% ipython --no-banner

In [1]: import numpy as np

In [2]: from numpy import linalg as LA

In [3]: np.set_printoptions(precision=2, suppress=True, linewidth=200, legacy="1.25")

In [4]: m1 = np.loadtxt("layer9.csv", delimiter=",")

In [5]: print(m1)
[[ 4.  1.  2.  2.  2.  1.  5.]
 [ 1. 10. -7.  8.  2. -1. -4.]
 [ 2. -7.  4. -6. -2.  3.  0.]
 [ 2.  8. -6. -8.  7.  6.  4.]
 [ 2.  2. -2.  7. -8.  5.  0.]
 [ 1. -1.  3.  6.  5.  8.  0.]
 [ 5. -4.  0.  4.  0.  0. -6.]]

In [6]: evals, V = LA.eigvalsh(m1)
Traceback (most recent call last):
  Cell In[6], line 1
    evals, V = LA.eigvalsh(m1)
ValueError: too many values to unpack (expected 2)


In [7]: evals, V = LA.eigh(m1)

In [8]: print(LA.eigvalsh(m1 + -1 * np.eye(7)))
[-18.77 -10.52  -8.89  -0.18   4.74  12.03  18.59]

In [9]: print(round(float(evals.sum()), 2), np.trace(m1))
4.0 4.0

In [10]: print(np.unique(evals.round(6) + 0, return_counts=True)[1])
[1 1 1 1 1 1 1]

In [11]: data = np.loadtxt("dump.csv", delimiter=",")

In [12]: print(data)
[[ 1.  2.  1.  1.  1.  2.  9.]
 [ 1.  1.  0.  2.  2.  0. -2.]
 [ 0.  2.  1.  2.  1.  1. -7.]
 [ 1.  2.  2.  2.  1.  2. -6.]
 [ 0.  0.  1.  2.  2.  2.  7.]
 [ 1.  1.  0.  0.  2.  0.  8.]
 [ 0.  0.  0.  0.  0.  0.  3.]]

In [13]: x = np.array([2, 2, 3, 0, 2, 0, 2])

In [14]: target = data @ x

In [15]: coef, lr = np.zeros(7), 1 / LA.norm(data, 2) ** 2

In [16]: for i in range(250):
    ...:     coef -= lr * data.T @ (data @ coef - target)
    ...:     if i % 50 == 0: print(i, round(LA.norm(data @ coef - target), 2))
    ...: 
0 18.89
50 2.45
100 1.68
150 1.35
200 1.17

In [17]: print(np.round(LA.cond(data), 2))
91.98

In [18]: u = np.array([1, 1])

In [19]: print(np.cross(data[3, :3], data[4, :3]))
[ 2. -1.  0.]

In [20]: print(np.polyval(u, data[3]))
[ 2.  3.  3.  3.  2.  3. -5.]

In [21]: print(np.correlate(data[3], data[4], "full"))
[  7.  16.  20.  24.  20.  26. -30.  -4.  -7. -10.  -6.   0.   0.]

In [22]: rng = np.random.default_rng(608351)

In [23]: idx = rng.permutation(7)

In [24]: other = data[:, idx] * rng.choice([-1, 1], 7)

In [25]: print(other)
[[-1.  1. -9. -2. -1.  2.  1.]
 [-2.  0.  2. -1. -2.  0.  1.]
 [-1.  1.  7. -2. -2.  1.  0.]
 [-1.  2.  6. -2. -2.  2.  1.]
 [-2.  1. -7. -0. -2.  2.  0.]
 [-2.  0. -8. -1. -0.  0.  1.]
 [-0.  0. -3. -0. -0.  0.  0.]]

In [26]: Uu, _, VT = LA.svd(data.T @ other)

In [27]: print(idx)
[4 2 6 1 3 5 0]

In [28]: def softmax(z):
    ...:     e = np.exp(z - z.max(axis=-1, keepdims=True))
    ...:     return e / e.sum(axis=-1, keepdims=True)
    ...: 

In [29]: print(np.round(softmax(10 * data[6]), 2) + 0)
[0. 0. 0. 0. 0. 0. 1.]

In [30]: scores = data @ data.T / np.sqrt(7)

In [31]: print(softmax(scores)[6] @ data)
[0.93 1.63 0.77 0.85 1.3  1.55 8.62]

In [32]: print(np.round(softmax(scores + np.triu(np.full(scores.shape, -np.inf), 1)), 2) + 0)
[[1.   0.   0.   0.   0.   0.   0.  ]
 [0.   1.   0.   0.   0.   0.   0.  ]
 [0.   0.   1.   0.   0.   0.   0.  ]
 [0.   0.   0.59 0.41 0.   0.   0.  ]
 [0.98 0.   0.   0.   0.02 0.   0.  ]
 [0.93 0.   0.   0.   0.   0.07 0.  ]
 [0.7  0.   0.   0.   0.07 0.23 0.  ]]

In [33]: A = np.array([[0, 0, 0, 0, 1, 0, 0],
    ...:     [0, 1, 0, 0, 0, 0, 0],
    ...:     [0, 0, 0, 0, 0, 0, 1],
    ...:     [0, 0, 1, 0, 0, 0, 0],
    ...:     [0, 0, 0, 0, 0, 1, 0],
    ...:     [1, 0, 0, 0, 0, 0, 0],
    ...:     [0, 0, 0, 1, 0, 0, 0]])

In [34]: print(LA.matrix_power(A, 100))
[[0 0 0 0 1 0 0]
 [0 1 0 0 0 0 0]
 [0 0 0 0 0 0 1]
 [0 0 1 0 0 0 0]
 [0 0 0 0 0 1 0]
 [1 0 0 0 0 0 0]
 [0 0 0 1 0 0 0]]

In [35]: p = np.eye(7)[5]

In [36]: for _ in range(6):
    ...:     p = p @ A
    ...:     print(p.round(2))
    ...: 
[1. 0. 0. 0. 0. 0. 0.]
[0. 0. 0. 0. 1. 0. 0.]
[0. 0. 0. 0. 0. 1. 0.]
[1. 0. 0. 0. 0. 0. 0.]
[0. 0. 0. 0. 1. 0. 0.]
[0. 0. 0. 0. 0. 1. 0.]

In [37]: u = np.array([2, 2, 1, -1, -1])

In [38]: r1 = np.array([3, 2, 0, 5, 5])

In [39]: K = u[:, None] + r1[None, :]

In [40]: print(K)
[[ 5  4  2  7  7]
 [ 5  4  2  7  7]
 [ 4  3  1  6  6]
 [ 2  1 -1  4  4]
 [ 2  1 -1  4  4]]

In [41]: print(round(float(LA.det(K[::-1])), 2))
0.0

In [42]: print(np.round(np.poly(K), 2) + 0)
[  1. -18.  45.   0.   0.   0.]

In [43]: print(softmax(K).sum(axis=1))
[1. 1. 1. 1. 1.]

In [44]: print(np.round(softmax(K[4]), 2) + 0)
[0.06 0.02 0.   0.46 0.46]

In [45]: print(np.round(softmax(10 * K[4]), 2) + 0)
[0.  0.  0.  0.5 0.5]

In [46]: scores = K @ K.T / np.sqrt(5)

In [47]: print(softmax(scores)[4] @ K)
[4.99 3.99 1.99 6.99 6.99]

In [48]: print(softmax(scores).round(6).argmax(axis=1))
[0 0 0 0 0]

In [49]: Uu, sigma, VT = LA.svd(K)

In [50]: V = VT[:(sigma > 1e-8).sum()]

In [51]: x = K[2] + -1 * K[1] + rng.integers(2) * np.eye(5)[2]

In [52]: print(x)
[-1. -1.  0. -1. -1.]

In [53]: print(V.T @ V)
[[ 0.2   0.2   0.2   0.2   0.2 ]
 [ 0.2   0.26  0.37  0.09  0.09]
 [ 0.2   0.37  0.7  -0.13 -0.13]
 [ 0.2   0.09 -0.13  0.42  0.42]
 [ 0.2   0.09 -0.13  0.42  0.42]]

In [54]: print(np.allclose(V.T @ V @ x, x))
False

In [55]: mat = np.array([[0, 0, 1, 0], [0, 0, 0, 1], [1, 0, 0, 1], [0, 1, 1, 0]])

In [56]: other = mat / LA.norm(mat, axis=1, keepdims=True)

In [57]: gram = other @ other.T

In [58]: print(gram[0])
[1.   0.   0.   0.71]

In [59]: x = np.array([-3, 4, -7, 2])

In [60]: h = np.maximum(mat @ x, 0)

In [61]: print(mat.T @ h)
[0 0 0 2]

In [62]: print(h)
[0 2 0 0]

In [63]: other = LA.invert(mat)
Traceback (most recent call last):
  Cell In[63], line 1
    other = LA.invert(mat)
AttributeError: module 'numpy.linalg' has no attribute 'invert'


In [64]: other = LA.inv(mat)

In [65]: print(np.allclose(other, mat.T))
False

In [66]: print((np.abs(other) > 1e-9).astype(int))
[[0 1 1 0]
 [1 0 0 1]
 [1 0 0 0]
 [0 1 0 0]]

In [67]: print(round(LA.cond(mat), 2))
2.62

In [68]: Q = mat.astype(float).copy()

In [69]: for j in range(4):
    ...:     Q[:, j] -= Q[:, :j] @ (Q[:, :j].T @ Q[:, j])
    ...:     Q[:, j] /= LA.norm(Q[:, j])
    ...: 

In [70]: print(Q)
[[0. 0. 1. 0.]
 [0. 0. 0. 1.]
 [1. 0. 0. 0.]
 [0. 1. 0. 0.]]

In [71]: gram = mat.T @ mat

In [72]: print(np.allclose(gram, gram.T))
True

In [73]: print(np.diag(gram))
[1 1 2 2]

In [74]: E = np.array([[5, 6, 7, 8, 9],
    ...:     [10, 11, 12, 13, 14],
    ...:     [15, 16, 17, 18, 19],
    ...:     [20, 21, 22, 23, 24],
    ...:     [25, 26, 27, 28, 29],
    ...:     [30, 31, 32, 33, 34]])

In [75]: Uu, sigma, VT = LA.svd(E)

In [76]: print(np.argmax(sigma[:-1] / (sigma[1:] + 1e-6)) + 1)
2

In [77]: other = Uu[:, :2] @ np.diag(sigma[:2]) @ VT[:2]

In [78]: print(LA.matrix_rank(E, rtol=0.05))
1

In [79]: print(round(float(np.abs(E - other).max()), 2))
0.0

In [80]: print(round(float(LA.norm(E - other, 2)), 2), np.round(sigma[2], 2))
0.0 0.0

In [81]: rank = LA.matrix_rank(E)

In [82]: print(rank)
2

In [83]: N = LA.svd(E)[2][rank:].T

In [84]: print([int(LA.matrix_rank(np.delete(E, i, axis=0))) for i in range(6)])
[2, 2, 2, 2, 2, 2]

In [85]: print([int(LA.matrix_rank(E[:i])) for i in range(1, len(E) + 1)])
[1, 2, 2, 2, 2, 2]
